% ipython --no-banner

In [1]: import numpy as np

In [2]: from numpy import linalg as LA

In [3]: np.set_printoptions(precision=2, suppress=True, linewidth=120)

In [4]: K = np.loadtxt("m.csv", delimiter=",")

In [5]: K
Out[5]: 
array([[ 0.6,  2.4, -0.4, -0.8],
       [-0.8, -1.6,  0.5, -1. ],
       [ 0.8,  0.6,  0.5, -0.8]])

In [6]: def softmax(z):
   ...:     e = np.exp(z - z.max(axis=-1, keepdims=True))
   ...:     return e / e.sum(axis=-1, keepdims=True)
   ...: 

In [7]: np.round(softmax(10 * K[2]), 2) + 0
Out[7]: array([0.84, 0.11, 0.04, 0.  ])

In [8]: softmax(K[2] + 5)
Out[8]: array([0.36, 0.3 , 0.27, 0.07])

In [9]: S = K @ K.T / np.sqrt(4)

In [10]: np.round(softmax(S), 2) + 0
Out[10]: 
array([[0.9 , 0.  , 0.09],
       [0.02, 0.91, 0.07],
       [0.49, 0.12, 0.39]])

In [11]: softmax(S)[2] @ K
Out[11]: array([ 0.52,  1.24,  0.06, -0.82])

In [12]: A2 = np.array([[2, 4, 2], [0, 3, 1]])

In [13]: cent = np.kron(A2, K)

In [14]: round(float(LA.norm(cent, 2)), 2), round(float(LA.norm(A2, 2) * LA.norm(K, 2)), 2)
Out[14]: (18.26, 18.26)

In [15]: cent.shape
Out[15]: (6, 12)

In [16]: t3 = np.stack([K, 4 * K, K[::-1]])

In [17]: t3.shape
Out[17]: (3, 3, 4)

In [18]: t3.sum(axis=0)
Out[18]: 
array([[ 3.8, 12.6, -1.5, -4.8],
       [-4.8, -9.6,  3. , -6. ],
       [ 4.6,  5.4,  2.1, -4.8]])

In [19]: np.einsum("bij,cij->bc", t3, t3)
Out[19]: 
array([[ 13.26,  53.04,   9.17],
       [ 53.04, 212.16,  36.68],
       [  9.17,  36.68,  13.26]])

In [20]: m1 = np.load("layer19.npy")

In [21]: m1
Out[21]: 
array([[1.  , 0.7 , 0.49, 0.34],
       [0.7 , 1.  , 0.7 , 0.49],
       [0.49, 0.7 , 1.  , 0.7 ],
       [0.34, 0.49, 0.7 , 1.  ]])

In [22]: vals, V = LA.eigh(m1)

In [23]: (vals > 1e-8).sum(), (vals < -1e-8).sum()
Out[23]: (np.int64(4), np.int64(0))

In [24]: np.unique(vals.round(6) + 0, return_counts=True)[1]
Out[24]: array([1, 1, 1, 1])

In [25]: np.round(V.T @ V, 2) + 0
Out[25]: 
array([[1., 0., 0., 0.],
       [0., 1., 0., 0.],
       [0., 0., 1., 0.],
       [0., 0., 0., 1.]])

In [26]: vec = np.array([1, 2, 2, 0])

In [27]: a = np.maximum(m1 @ vec, 0)

In [28]: np.flatnonzero(a > 1e-9)
Out[28]: array([0, 1, 2, 3])

In [29]: m1 * (a > 1e-9)[:, None]
Out[29]: 
array([[1.  , 0.7 , 0.49, 0.34],
       [0.7 , 1.  , 0.7 , 0.49],
       [0.49, 0.7 , 1.  , 0.7 ],
       [0.34, 0.49, 0.7 , 1.  ]])

In [30]: vals, V = LA.eigh(m1)

In [31]: vec = np.array([-2, -1, -1, -2])

In [32]: V * np.sqrt(vals) @ V.T
Out[32]: 
array([[0.91, 0.35, 0.19, 0.11],
       [0.35, 0.86, 0.33, 0.19],
       [0.19, 0.33, 0.86, 0.35],
       [0.11, 0.19, 0.35, 0.91]])

In [33]: V * np.maximum(vals, 0) @ V.T
Out[33]: 
array([[1.  , 0.7 , 0.49, 0.34],
       [0.7 , 1.  , 0.7 , 0.49],
       [0.49, 0.7 , 1.  , 0.7 ],
       [0.34, 0.49, 0.7 , 1.  ]])

In [34]: LA.eigvalsh(m1[1:, 1:])
Out[34]: array([0.23, 0.51, 2.26])

In [35]: round(float(vec @ m1 @ vec / (vec @ vec)), 2), round(float(vals[0]), 2), round(vals[-1], 2)
Out[35]: (2.36, 0.2, np.float64(2.72))

In [36]: vec @ m1 @ vec
Out[36]: np.float64(23.64)

In [37]: np.round(np.abs(m1).sum(axis=1).max(), 2), round(float(np.abs(vals).max()), 2)
Out[37]: (np.float64(2.89), 2.72)

In [38]: hat = np.triu(np.array([[-5, 0, 3, -3], [-4, 3, 0, -4], [3, -1, -3, -3], [1, -2, -3, 3]]), 1) + np.eye(4)

In [39]: A2 = hat @ m1 @ LA.inv(hat)

In [40]: hat @ m1 - m1 @ hat
Out[40]: 
array([[ 0.45,  0.63, -2.1 ,  6.37],
       [-1.36, -1.96, -4.9 ,  4.2 ],
       [-1.02, -1.47, -3.57,  4.27],
       [ 0.  ,  0.  , -1.02,  5.08]])

In [41]: np.poly(A2)
Out[41]: array([ 1.  , -4.  ,  3.93, -1.3 ,  0.13])

In [42]: LA.matrix_rank(A2)
Out[42]: np.int64(4)

In [43]: A2
Out[43]: 
array([[ 1.45,  1.33, -2.96,  0.23],
       [-0.66, -0.96, -0.12, -9.69],
       [-0.53, -0.77,  0.49, -5.5 ],
       [ 0.34,  0.49, -0.32,  3.02]])

In [44]: vec = np.array([3, 4, 2, 0])

In [45]: a = np.maximum(A2 @ vec, 0)

In [46]: np.flatnonzero(a > 1e-9)
Out[46]: array([0, 3])

In [47]: np.maximum(A2 @ vec, 0) - np.maximum(-A2 @ vec, 0)
Out[47]: array([ 3.75, -6.06, -3.69,  2.34])

In [48]: a
Out[48]: array([3.75, 0.  , 0.  , 2.34])

In [49]: np.maximum(A2 @ (3 * vec), 0)
Out[49]: array([11.25,  0.  ,  0.  ,  7.02])

In [50]: np.tanh(A2 @ vec)
Out[50]: array([ 1.  , -1.  , -1.  ,  0.98])

In [51]: A2 * (a > 1e-9)[:, None]
Out[51]: 
array([[ 1.45,  1.33, -2.96,  0.23],
       [-0.  , -0.  , -0.  , -0.  ],
       [-0.  , -0.  ,  0.  , -0.  ],
       [ 0.34,  0.49, -0.32,  3.02]])

In [52]: J = np.loadtxt("case2.csv", delimiter=",")

In [53]: J
Out[53]: 
array([[ -0.99,  -2.04,   8.79],
       [  0.22,   0.47,  -1.74],
       [ -0.02,  -0.2 ,   1.49],
       [  0.89,   2.04,  -8.6 ],
       [  2.43,   4.66, -19.18],
       [ -1.43,  -2.79,  11.46],
       [ -0.04,   0.06,  -0.74],
       [  1.27,   2.6 , -10.33],
       [  0.3 ,   0.42,  -2.1 ],
       [ -1.2 ,  -2.38,   9.73],
       [  0.51,   1.09,  -5.07],
       [  0.09,   0.3 ,  -0.8 ],
       [ -0.02,  -0.02,  -0.28],
       [ -1.03,  -2.09,   8.14],
       [  0.92,   1.72,  -7.4 ],
       [ -0.64,  -1.25,   5.33],
       [  0.82,   1.72,  -6.46],
       [  0.48,   0.8 ,  -3.4 ],
       [  1.42,   2.86, -12.17],
       [ -0.79,  -1.26,   5.09],
       [ -0.04,  -0.11,   0.45],
       [  0.61,   1.12,  -4.17],
       [  0.25,   0.41,  -1.7 ],
       [ -1.52,  -3.36,  13.17],
       [ -0.37,  -0.86,   3.23],
       [  0.3 ,   0.3 ,  -1.33]])

In [54]: Xs = J - J.mean(axis=0)

In [55]: left, sigma, Vh = LA.svd(Xs, full_matrices=False)

In [56]: np.abs(Vh[0]).argmax()
Out[56]: np.int64(2)

In [57]: sigma
Out[57]: array([39.58,  0.51,  0.32])

In [58]: round((sigma ** 2).sum() ** 2 / (sigma ** 4).sum(), 2)
Out[58]: np.float64(1.0)

In [59]: np.round(LA.norm(J, 2) / LA.norm(J), 2)
Out[59]: np.float64(1.0)

In [60]: round(np.log10(LA.cond(J)))
Out[60]: 2

In [61]: np.argsort(-LA.norm(J, axis=0).round(6), kind="stable")[:3]
Out[61]: array([2, 1, 0])

In [62]: LA.matrix_rank(J, rtol=0.1)
Out[62]: np.int64(1)

In [63]: A2 = np.c_[J[:, :2] @ np.array([[3, 2], [2, 0]]), np.array([0, 2, 1, 2, 0, 2, 2, 1, 1, 0, 2, 2, 2, 2, 1, 2, 2, 2, 0, 1, 2, 2, 0, 2, 2, 2])]

In [64]: A2
Out[64]: 
array([[ -7.05,  -1.98,   0.  ],
       [  1.6 ,   0.44,   2.  ],
       [ -0.46,  -0.04,   1.  ],
       [  6.75,   1.78,   2.  ],
       [ 16.61,   4.86,   0.  ],
       [ -9.87,  -2.86,   2.  ],
       [  0.  ,  -0.08,   2.  ],
       [  9.01,   2.54,   1.  ],
       [  1.74,   0.6 ,   1.  ],
       [ -8.36,  -2.4 ,   0.  ],
       [  3.71,   1.02,   2.  ],
       [  0.87,   0.18,   2.  ],
       [ -0.1 ,  -0.04,   2.  ],
       [ -7.27,  -2.06,   2.  ],
       [  6.2 ,   1.84,   1.  ],
       [ -4.42,  -1.28,   2.  ],
       [  5.9 ,   1.64,   2.  ],
       [  3.04,   0.96,   2.  ],
       [  9.98,   2.84,   0.  ],
       [ -4.89,  -1.58,   1.  ],
       [ -0.34,  -0.08,   2.  ],
       [  4.07,   1.22,   2.  ],
       [  1.57,   0.5 ,   0.  ],
       [-11.28,  -3.04,   2.  ],
       [ -2.83,  -0.74,   2.  ],
       [  1.5 ,   0.6 ,   2.  ]])

In [65]: np.round(LA.lstsq(J, A2[:, 0])[0], 2) + 0
Out[65]: array([3., 2., 0.])

In [66]: np.round(LA.norm(A2 - J @ LA.lstsq(J, A2)[0], axis=0), 2) + 0
Out[66]: array([0.  , 0.  , 8.17])

In [67]: LA.matrix_rank(np.c_[J, A2])
Out[67]: np.int64(4)

In [68]: left, sigma, Vh = LA.svd(J)

In [69]: np.argmax(sigma[:-1] / (sigma[1:] + 1e-6)) + 1
Out[69]: np.int64(1)

In [70]: A2 = left[:, :1] @ np.diag(sigma[:1]) @ Vh[:1]

In [71]: round(LA.norm(J - A2, 2), 2), round(float(sigma[1]), 2)
Out[71]: (np.float64(0.51), 0.51)

In [72]: r0 = np.array([2, 1, 3, 0])

In [73]: A2 = m1 + np.outer(r0, np.eye(4)[1])

In [74]: LA.matrix_rank(A2 - m1)
Out[74]: np.int64(1)

In [75]: LA.matrix_rank(LA.inv(A2) - LA.inv(m1), tol=1e-8)
Out[75]: np.int64(1)

In [76]: A2 = np.array([[2], [-2], [3]])

In [77]: cent = np.array([[2, 5, 1]])

In [78]: E = A2 @ cent

In [79]: E
Out[79]: 
array([[  4,  10,   2],
       [ -4, -10,  -2],
       [  6,  15,   3]])

In [80]: rng = np.random.default_rng(63)

In [81]: A2 = E + rng.integers(-2, 3, (3, 1)) @ rng.integers(-2, 3, (1, 3))

In [82]: A2
Out[82]: 
array([[  4,  10,   2],
       [ -4, -10,  -2],
       [ 10,  19,  -1]])

In [83]: np.abs(A2 - E).sum(axis=1)
Out[83]: array([ 0,  0, 12])

In [84]: A2 - E
Out[84]: 
array([[ 0,  0,  0],
       [ 0,  0,  0],
       [ 4,  4, -4]])

In [85]: LA.svd(A2 - E, compute_uv=False)
Out[85]: array([6.93, 0.  , 0.  ])

In [86]: left, sigma, Vh = LA.svd(E)

In [87]: V = Vh[:(sigma > 1e-8).sum()]

In [88]: vec = E[2] + -2 * E[0] + rng.integers(2) * np.eye(3)[2]

In [89]: vec
Out[89]: array([-2., -5.,  0.])

In [90]: np.diag(V.T @ V)
Out[90]: array([0.13, 0.83, 0.03])

In [91]: np.allclose(V.T @ V @ vec, vec)
Out[91]: False
